$ python -q
>>> import numpy as np
>>> np.set_printoptions(suppress=True, linewidth=200)
>>> data = np.array([[0, -2, 1, 2, -1, 2],
...     [-4, -6, -3, -2, -5, -2],
...     [1, -1, 2, 3, 0, 3],
...     [-3, -5, -2, -1, -4, -1]])
>>> rank = np.linalg.matrix_rank(data)
>>> rank
np.int64(2)
>>> null = np.linalg.svd(data)[2][rank:].T
>>> np.round(data @ null, 2) + 0
array([[0., 0., 0., 0.],
       [0., 0., 0., 0.],
       [0., 0., 0., 0.],
       [0., 0., 0., 0.]])
>>> np.linalg.matrix_rank(data.T @ data), np.linalg.matrix_rank(data @ data.T)
(np.int64(2), np.int64(2))
>>> print([int(np.linalg.matrix_rank(data[:, :j + 1])) for j in range(6)])
[1, 2, 2, 2, 2, 2]
>>> null.shape
(6, 4)
>>> [int(np.linalg.matrix_rank(np.delete(data, i, axis=0))) for i in range(4)]
[2, 2, 2, 2]
>>> round(float(np.linalg.norm(data, 2) / np.linalg.norm(data)), 2)
0.9
>>> np.argsort(-np.linalg.norm(data, axis=0).round(6), kind="stable")[:3]
array([1, 4, 0])
>>> rng = np.random.default_rng(12)
>>> other = data + rng.integers(-2, 3, (4, 2)) @ rng.integers(-2, 3, (2, 6))
>>> other
array([[ -1,  -1,   3,  -1,   2,   1],
       [ -2, -12,  -7,   0,  -3,   4],
       [ -1,   5,   6,   1,  -2,  -3],
       [ -5,   1,   2,  -3,  -6,  -7]])
>>> other - data
array([[-1,  1,  2, -3,  3, -1],
       [ 2, -6, -4,  2,  2,  6],
       [-2,  6,  4, -2, -2, -6],
       [-2,  6,  4, -2, -2, -6]])
>>> def softmax(z):
...     e = np.exp(z - z.max(axis=-1, keepdims=True))
...     return e / e.sum(axis=-1, keepdims=True)
... 
>>> np.round(softmax(other).sum(axis=1), 2)
array([1., 1., 1., 1.])
>>> np.round(softmax(10 * other[2]), 2) + 0
array([0., 0., 1., 0., 0., 0.])
>>> np.round(softmax(other[2] + -2), 2) + 0
array([0.  , 0.27, 0.73, 0.  , 0.  , 0.  ])
>>> att = other @ other.T / np.sqrt(6)
>>> print(np.round(softmax(att), 2) + 0)
[[0.99 0.   0.01 0.  ]
 [0.   1.   0.   0.  ]
 [0.   0.   1.   0.  ]
 [0.   0.   0.   1.  ]]
>>> softmax(att).round(6).argmax(axis=1)
array([0, 1, 2, 3])
>>> np.round(softmax(att + np.triu(np.full(att.shape, -np.inf), 1)), 2) + 0
array([[1., 0., 0., 0.],
       [0., 1., 0., 0.],
       [0., 0., 1., 0.],
       [0., 0., 0., 1.]])
>>> np.round(softmax(10 * data[3]), 2) + 0
array([0. , 0. , 0. , 0.5, 0. , 0.5])
>>> np.round(softmax(data[3]), 2)
array([0.05, 0.01, 0.14, 0.39, 0.02, 0.39])
>>> np.round(softmax(data[3] + 2), 2)
array([0.05, 0.01, 0.14, 0.39, 0.02, 0.39])
>>> att = data @ data.T / np.sqrt(6)
>>> softmax(att).round(6).argmax(axis=1)
array([2, 1, 2, 1])
>>> np.round(softmax(att + np.triu(np.full(att.shape, -np.inf), 1)), 2) + 0
array([[1.  , 0.  , 0.  , 0.  ],
       [0.  , 1.  , 0.  , 0.  ],
       [0.04, 0.  , 0.96, 0.  ],
       [0.  , 1.  , 0.  , 0.  ]])
